% python3 -q
>>> import numpy as np
>>> np.set_printoptions(precision=1, suppress=True, linewidth=140)
>>> data = np.loadtxt("layer7.csv", delimiter=",")
>>> data
array([[ -1.8,  19.7,  -0.4],
       [  3.6, -14.3,   0.4],
       [ -0.1,  39.9,  -0.6],
       [ -0.7,   3.9,  -0.7],
       [  2.5,  19.9,  -0.1],
       [  1.3,  -6.1,  -1.1],
       [  1.7, -36. ,  -2. ],
       [  1.4,  33.3,  -0.1],
       [ -5.3,   9.1,  -1.1],
       [  5.3, -13.9,   0.5],
       [ -2.4, -26.9,   0.5],
       [  4. ,  12.4,   0.2],
       [ -0.9,   6.2,   1.9],
       [ -0.8,  -2.6,   0.6],
       [ -9.7,  16. ,   1. ],
       [ -5.7,   9.1,  -0.4],
       [  2.1,  -4.5,   0.3],
       [ -8.2,  20.8,  -0.3],
       [ -1.9,   4.6,  -0.7],
       [ -3.7,  17.3,  -0.2],
       [  4.5, -52.7,  -0.8],
       [ -7.4,  11.6,   0.6],
       [ -8.5,   6.7,  -0.2],
       [  3.4,  -2.5,   0.5],
       [ -2.8,   8. ,  -0.3],
       [ -0.4,   4. ,   1.5],
       [ -0.4,   7.7,  -0.5],
       [  0.6, -24.4,   0.4],
       [  0.1,  13.9,   0.8]])
>>> gram = data.T @ data
>>> np.linalg.svd(data, compute_uv=False) ** 2
array([11326. ,   405.6,    18.3])
>>> (data @ data.T).shape
(29, 29)
>>> np.diag(gram)
array([  491.8, 11239.5,    18.7])
>>> np.round(np.trace(gram), 1), round((data ** 2).sum(), 1)
(np.float64(11749.9), np.float64(11749.9))
>>> rng = np.random.default_rng(2766)
>>> labels = rng.permutation(3)
>>> other = data[:, labels] * rng.choice([-1, 1], 3)
>>> print(other)
[[-19.7   1.8  -0.4]
 [ 14.3  -3.6   0.4]
 [-39.9   0.1  -0.6]
 [ -3.9   0.7  -0.7]
 [-19.9  -2.5  -0.1]
 [  6.1  -1.3  -1.1]
 [ 36.   -1.7  -2. ]
 [-33.3  -1.4  -0.1]
 [ -9.1   5.3  -1.1]
 [ 13.9  -5.3   0.5]
 [ 26.9   2.4   0.5]
 [-12.4  -4.    0.2]
 [ -6.2   0.9   1.9]
 [  2.6   0.8   0.6]
 [-16.    9.7   1. ]
 [ -9.1   5.7  -0.4]
 [  4.5  -2.1   0.3]
 [-20.8   8.2  -0.3]
 [ -4.6   1.9  -0.7]
 [-17.3   3.7  -0.2]
 [ 52.7  -4.5  -0.8]
 [-11.6   7.4   0.6]
 [ -6.7   8.5  -0.2]
 [  2.5  -3.4   0.5]
 [ -8.    2.8  -0.3]
 [ -4.    0.4   1.5]
 [ -7.7   0.4  -0.5]
 [ 24.4  -0.6   0.4]
 [-13.9  -0.1   0.8]]
>>> left, _, vt = np.linalg.svd(data.T @ other)
>>> np.round(left @ vt, 1) + 0
array([[ 0., -1.,  0.],
       [-1.,  0.,  0.],
       [ 0.,  0.,  1.]])
>>> M = np.cumsum(np.array([[2, -2, 3, 2],
...     [2, 2, 1, 2],
...     [-2, -1, 0, 1],
...     [0, 2, -3, -2],
...     [0, 1, 2, -1],
...     [-1, 0, 0, -2],
...     [0, -2, 0, 3],
...     [1, 2, 0, -3],
...     [-2, 0, 1, 0],
...     [2, 0, 1, 1],
...     [-2, 0, 3, 3],
...     [0, 0, 0, 2],
...     [1, 2, -2, 3],
...     [0, 3, 2, -2],
...     [0, -1, 1, -2],
...     [1, 2, -1, -1],
...     [1, -3, 3, -1],
...     [-1, -2, 0, -2],
...     [1, -2, 0, -1],
...     [0, -1, 2, -3],
...     [-2, -3, 3, 1],
...     [-2, 0, 1, -1]]), axis=0)
>>> M
array([[ 2, -2,  3,  2],
       [ 4,  0,  4,  4],
       [ 2, -1,  4,  5],
       [ 2,  1,  1,  3],
       [ 2,  2,  3,  2],
       [ 1,  2,  3,  0],
       [ 1,  0,  3,  3],
       [ 2,  2,  3,  0],
       [ 0,  2,  4,  0],
       [ 2,  2,  5,  1],
       [ 0,  2,  8,  4],
       [ 0,  2,  8,  6],
       [ 1,  4,  6,  9],
       [ 1,  7,  8,  7],
       [ 1,  6,  9,  5],
       [ 2,  8,  8,  4],
       [ 3,  5, 11,  3],
       [ 2,  3, 11,  1],
       [ 3,  1, 11,  0],
       [ 3,  0, 13, -3],
       [ 1, -3, 16, -2],
       [-1, -3, 17, -3]])
>>> u = np.array([2, 2, -2])
>>> np.array([np.convolve(row, u, "same") for row in M])
array([[  0,  -2,  14,  -2],
       [  8,   0,  16,   0],
       [  2,   2,  20,   2],
       [  6,   0,   6,   4],
       [  8,   6,   6,  -2],
       [  6,   8,   2,  -6],
       [  2,   4,  12,   0],
       [  8,   6,   2,  -6],
       [  4,  12,   4,  -8],
       [  8,  10,   8,  -8],
       [  4,  20,  20,  -8],
       [  4,  20,  24,  -4],
       [ 10,  18,  22,   6],
       [ 16,  28,  16,  -2],
       [ 14,  28,  16,  -8],
       [ 20,  28,   8,  -8],
       [ 16,  26,  18, -16],
       [ 10,  24,  18, -20],
       [  8,  18,  20, -22],
       [  6,  20,  20, -32],
       [ -4,  24,  34, -36],
       [ -8,  30,  34, -40]])
>>> np.convolve(M[9], u)
array([ 4,  8, 10,  8, -8, -2])
>>> np.correlate(M[9], M[10], "full")
array([ 8, 24, 40, 48, 18,  2,  0])
>>> np.cross(M[9, :3], M[10, :3])
array([  6, -16,   4])
